>>> import numpy as np
>>> import numpy.linalg as la
>>> np.set_printoptions(precision=4, suppress=True, linewidth=120)
>>> def tidy(a):
...     return np.round(a, 4) + 0
... 
>>> F = np.load("dump.npy")
>>> tidy(F)
array([[-1.4476,  0.8077,  2.2562, -0.1112,  1.072 ],
       [-2.1125,  0.4253,  1.5664,  0.1937,  1.3657],
       [-2.4126,  0.1128,  0.9344,  0.3974,  1.4614],
       [-2.0917,  0.4416,  1.598 ,  0.1821,  1.3577],
       [-0.0231, -1.1753, -2.6865,  0.5597, -0.2963],
       [-2.0483,  0.4742,  1.6605,  0.1586,  1.3406],
       [-1.8447, -1.0086, -1.7941,  0.8212,  0.8286],
       [ 1.0102, -0.9669, -2.4985,  0.2682, -0.8545],
       [ 2.4824,  0.0091, -0.6749, -0.468 , -1.4707],
       [-2.5455, -0.2524,  0.1351,  0.5948,  1.4439],
       [-0.7066,  1.0501,  2.604 , -0.3642,  0.6963],
       [ 0.5314, -1.0894, -2.6448,  0.4155, -0.6026],
       [-2.2133,  0.3394,  1.3978,  0.2531,  1.4029],
       [ 2.2503,  0.7929,  1.1861, -0.7951, -1.1262],
       [ 0.6202,  1.2049,  2.5868, -0.6852, -0.0503],
       [ 2.2996,  0.7531,  1.081 , -0.7854, -1.166 ],
       [-2.3283, -0.7273, -1.0139,  0.7786,  1.1898],
       [ 1.8537, -0.6027, -1.9004, -0.0615, -1.259 ]])
>>> rng = np.random.default_rng(21)
>>> Y = F + rng.integers(-2, 3, (18, 2)) @ rng.integers(-2, 3, (2, 5))
>>> tidy(Y)
array([[-1.4476, -3.1923,  4.2562,  1.8888, -0.928 ],
       [-2.1125, -3.5747,  3.5664,  2.1937, -0.6343],
       [-2.4126, -1.8872,  1.9344,  1.3974,  1.4614],
       [-2.0917,  2.4416,  0.598 , -0.8179, -0.6423],
       [-0.0231, -5.1753, -0.6865,  2.5597, -2.2963],
       [-2.0483, -1.5258,  2.6605,  1.1586,  3.3406],
       [-1.8447, -3.0086, -0.7941,  1.8212, -1.1714],
       [ 1.0102,  7.0331, -6.4985, -3.7318,  3.1455],
       [ 2.4824, -1.9909,  0.3251,  0.532 ,  0.5293],
       [-2.5455,  1.7476, -0.8649, -0.4052,  5.4439],
       [-0.7066,  9.0501, -1.396 , -4.3642,  4.6963],
       [ 0.5314, -1.0894, -2.6448,  0.4155,  1.3974],
       [-2.2133, -3.6606,  3.3978,  2.2531,  1.4029],
       [ 2.2503,  6.7929, -1.8139, -3.7951,  2.8738],
       [ 0.6202,  1.2049,  2.5868, -0.6852,  3.9497],
       [ 2.2996, -3.2469,  3.081 ,  1.2146, -3.166 ],
       [-2.3283,  3.2727, -3.0139, -1.2214,  3.1898],
       [ 1.8537,  1.3973, -2.9004, -1.0615, -3.259 ]])
>>> np.abs(Y - F).sum(axis=1)
array([10., 10.,  4.,  6., 10.,  6.,  6., 20.,  6.,  8., 20.,  2.,  8., 16.,  4., 10., 10.,  6.])
>>> la.matrix_rank(Y - F, tol=1e-8)
np.int64(2)
>>> tidy(la.svd(Y - F, compute_uv=False))
array([22.2326,  7.8558,  0.    ,  0.    ,  0.    ])
>>> Uu, sv, Vh = la.svd(Y)
>>> vecs = Vh[:(sv > 1e-8).sum()]
>>> vec = Y[7] + -2 * Y[4] + rng.integers(2) * np.eye(5)[0]
>>> tidy(vec)
array([ 2.0564, 17.3837, -5.1256, -8.8512,  7.7381])
>>> la.matrix_rank(np.vstack([Y, vec]))
np.int64(5)
>>> tidy(la.norm(vec - vecs.T @ vecs @ vec))
np.float64(0.1627)
>>> tidy(vecs.T @ vecs)
array([[ 0.9735, -0.0712,  0.0014, -0.1439,  0.    ],
       [-0.0712,  0.8084,  0.0038, -0.3871,  0.    ],
       [ 0.0014,  0.0038,  0.9999,  0.0077,  0.    ],
       [-0.1439, -0.3871,  0.0077,  0.2182,  0.    ],
       [ 0.    ,  0.    ,  0.    ,  0.    ,  1.    ]])
>>> tidy(F @ la.pinv(F) @ F)
array([[-1.4476,  0.8077,  2.2562, -0.1112,  1.072 ],
       [-2.1125,  0.4253,  1.5664,  0.1937,  1.3657],
       [-2.4126,  0.1128,  0.9344,  0.3974,  1.4614],
       [-2.0917,  0.4416,  1.598 ,  0.1821,  1.3577],
       [-0.0231, -1.1753, -2.6865,  0.5597, -0.2963],
       [-2.0483,  0.4742,  1.6605,  0.1586,  1.3406],
       [-1.8447, -1.0086, -1.7941,  0.8212,  0.8286],
       [ 1.0102, -0.9669, -2.4985,  0.2682, -0.8545],
       [ 2.4824,  0.0091, -0.6749, -0.468 , -1.4707],
       [-2.5455, -0.2524,  0.1351,  0.5948,  1.4439],
       [-0.7066,  1.0501,  2.604 , -0.3642,  0.6963],
       [ 0.5314, -1.0894, -2.6448,  0.4155, -0.6026],
       [-2.2133,  0.3394,  1.3978,  0.2531,  1.4029],
       [ 2.2503,  0.7929,  1.1861, -0.7951, -1.1262],
       [ 0.6202,  1.2049,  2.5868, -0.6852, -0.0503],
       [ 2.2996,  0.7531,  1.081 , -0.7854, -1.166 ],
       [-2.3283, -0.7273, -1.0139,  0.7786,  1.1898],
       [ 1.8537, -0.6027, -1.9004, -0.0615, -1.259 ]])
>>> cov = np.cov(F, rowvar=False)
>>> tidy(np.polyfit(F[:, 2], F[:, 3], 1))
array([-0.1421,  0.1051])
>>> cov.shape
(5, 5)
>>> tidy(np.corrcoef(F.T))
array([[ 1.    ,  0.0157, -0.2635, -0.6886, -0.9827],
       [ 0.0157,  1.    ,  0.9604, -0.7359,  0.17  ],
       [-0.2635,  0.9604,  1.    , -0.5181,  0.4378],
       [-0.6886, -0.7359, -0.5181,  1.    ,  0.5422],
       [-0.9827,  0.17  ,  0.4378,  0.5422,  1.    ]])
>>> np.argsort(-F.std(axis=0).round(6), kind="stable")
array([2, 0, 4, 1, 3])
>>> tidy(la.eigvalsh(cov)[::-1])
array([5.6641, 3.4693, 0.    , 0.    , 0.    ])
>>> np.argwhere(np.triu(np.abs(np.corrcoef(F.T)) > 0.8, 1))
array([[0, 4],
       [1, 2]])
>>> tidy(np.median(F, axis=0))
array([-1.0771,  0.2261,  1.0077,  0.1879,  0.7624])
>>> Uu, sv, Vh = la.svd(F)
>>> vecs = Vh[:(sv > 1e-8).sum()]
>>> vec = F[7] + 5 * F[16] + rng.integers(2) * np.eye(5)[2]
>>> tidy(vec)
array([-10.6314,  -4.6034,  -7.5681,   4.1613,   5.0947])
>>> np.allclose(vecs.T @ vecs @ vec, vec)
True
>>> th = rng.uniform(0, 2 * np.pi, 27)
>>> Q, _ = la.qr(np.array([[-0.3, 0.3], [1.1, -0.3], [0.1, 0.8]]))
>>> data = 10 * np.c_[np.cos(th), np.sin(th)] @ Q.T
>>> tidy(data)
array([[-2.4226, -0.4497, -9.6917],
       [ 2.1306, -9.4354, -2.5363],
       [ 2.4049,  0.5108,  9.6931],
       [ 3.6664, -7.6475,  5.2985],
       [ 1.2702, -8.6291, -4.8914],
       [-3.3697,  3.6382, -8.6838],
       [ 1.9692,  1.9107,  9.6162],
       [-3.4056,  3.8554, -8.5755],
       [ 2.9915, -1.7435,  9.3814],
       [ 2.5785, -9.6067, -1.0308],
       [ 3.318 , -9.1529,  2.2837],
       [ 0.2255, -7.0557, -7.0828],
       [-3.2473,  2.9598, -8.983 ],
       [-3.5399,  4.7916, -8.0318],
       [ 3.6681, -6.1883,  6.9463],
       [-2.1334, -1.4039, -9.6684],
       [-2.8423,  9.5875,  0.0088],
       [-3.3544,  3.5482, -8.7269],
       [-1.0725,  8.3761,  5.3564],
       [ 3.1466, -2.4548,  9.1691],
       [ 3.5496, -8.4963,  3.9004],
       [ 0.6314, -7.7344, -6.3072],
       [ 1.2789,  3.8239,  9.1511],
       [-2.371 , -0.6263, -9.6946],
       [ 3.684 , -6.5684,  6.5791],
       [-2.8093,  9.5962,  0.1437],
       [ 3.6563, -5.9922,  7.1221]])
>>> # looks like rank 2
>>> cen = data - data.mean(axis=0)
>>> vecs = la.svd(cen)[2][:2]
>>> Y = cen - cen @ vecs.T @ vecs
>>> tidy(Y.std(axis=0))
array([0., 0., 0.])
>>> tidy(np.diag(vecs.T @ vecs))
array([0.1361, 0.924 , 0.9399])
>>> la.norm(Y, axis=1).round(6).argmax()
np.int64(0)
>>> tidy(np.cov(cen @ vecs.T, rowvar=False))
array([[63.2354,  0.    ],
       [ 0.    , 38.0109]])
